In [1]: import numpy as np

In [2]: np.set_printoptions(suppress=True, linewidth=200)

In [3]: def tidy(a):
   ...:     return np.round(a, 2) + 0
   ...: 

In [4]: E = np.loadtxt("out8.csv", delimiter=",")

In [5]: tidy(E)
Out[5]: 
array([[ 0.  , -0.61,  0.38, -0.03,  0.09,  0.57, -0.38],
       [ 0.15, -0.09,  0.07, -0.31, -0.93, -0.01,  0.  ],
       [-0.64, -0.38, -0.56,  0.3 , -0.2 , -0.02, -0.04],
       [-0.15,  0.  , -0.02, -0.42,  0.12, -0.51, -0.73],
       [-0.25,  0.06,  0.64,  0.59, -0.19, -0.37, -0.09],
       [ 0.  , -0.61,  0.17, -0.29,  0.18, -0.46,  0.51],
       [-0.69,  0.31,  0.31, -0.46,  0.03,  0.26,  0.23]])

In [6]: np.allclose(E, E.T)
Out[6]: False

In [7]: tidy(np.linalg.det(E))
Out[7]: np.float64(1.0)

In [8]: np.allclose(E @ E.T, E.T @ E)
Out[8]: True

In [9]: B = np.linalg.inv(E)

In [10]: tidy(np.linalg.det(E) * B)
Out[10]: 
array([[ 0.  ,  0.15, -0.64, -0.15, -0.25,  0.  , -0.69],
       [-0.61, -0.09, -0.38,  0.  ,  0.06, -0.61,  0.31],
       [ 0.38,  0.07, -0.56, -0.02,  0.64,  0.17,  0.31],
       [-0.03, -0.31,  0.3 , -0.42,  0.59, -0.29, -0.46],
       [ 0.09, -0.93, -0.2 ,  0.12, -0.19,  0.18,  0.03],
       [ 0.57, -0.01, -0.02, -0.51, -0.37, -0.46,  0.26],
       [-0.38,  0.  , -0.04, -0.73, -0.09,  0.51,  0.23]])

In [11]: tidy(np.linalg.slogdet(E)[0])
Out[11]: np.float64(1.0)

In [12]: tidy(E @ B)
Out[12]: 
array([[1., 0., 0., 0., 0., 0., 0.],
       [0., 1., 0., 0., 0., 0., 0.],
       [0., 0., 1., 0., 0., 0., 0.],
       [0., 0., 0., 1., 0., 0., 0.],
       [0., 0., 0., 0., 1., 0., 0.],
       [0., 0., 0., 0., 0., 1., 0.],
       [0., 0., 0., 0., 0., 0., 1.]])

In [13]: tidy(np.linalg.cond(E))
Out[13]: np.float64(1.0)

In [14]: tidy(B)
Out[14]: 
array([[ 0.  ,  0.15, -0.64, -0.15, -0.25,  0.  , -0.69],
       [-0.61, -0.09, -0.38,  0.  ,  0.06, -0.61,  0.31],
       [ 0.38,  0.07, -0.56, -0.02,  0.64,  0.17,  0.31],
       [-0.03, -0.31,  0.3 , -0.42,  0.59, -0.29, -0.46],
       [ 0.09, -0.93, -0.2 ,  0.12, -0.19,  0.18,  0.03],
       [ 0.57, -0.01, -0.02, -0.51, -0.37, -0.46,  0.26],
       [-0.38,  0.  , -0.04, -0.73, -0.09,  0.51,  0.23]])

In [15]: (np.abs(B) > 1e-9).astype(int)
Out[15]: 
array([[0, 1, 1, 1, 1, 0, 1],
       [1, 1, 1, 1, 1, 1, 1],
       [1, 1, 1, 1, 1, 1, 1],
       [1, 1, 1, 1, 1, 1, 1],
       [1, 1, 1, 1, 1, 1, 1],
       [1, 1, 1, 1, 1, 1, 1],
       [1, 1, 1, 1, 1, 1, 1]])
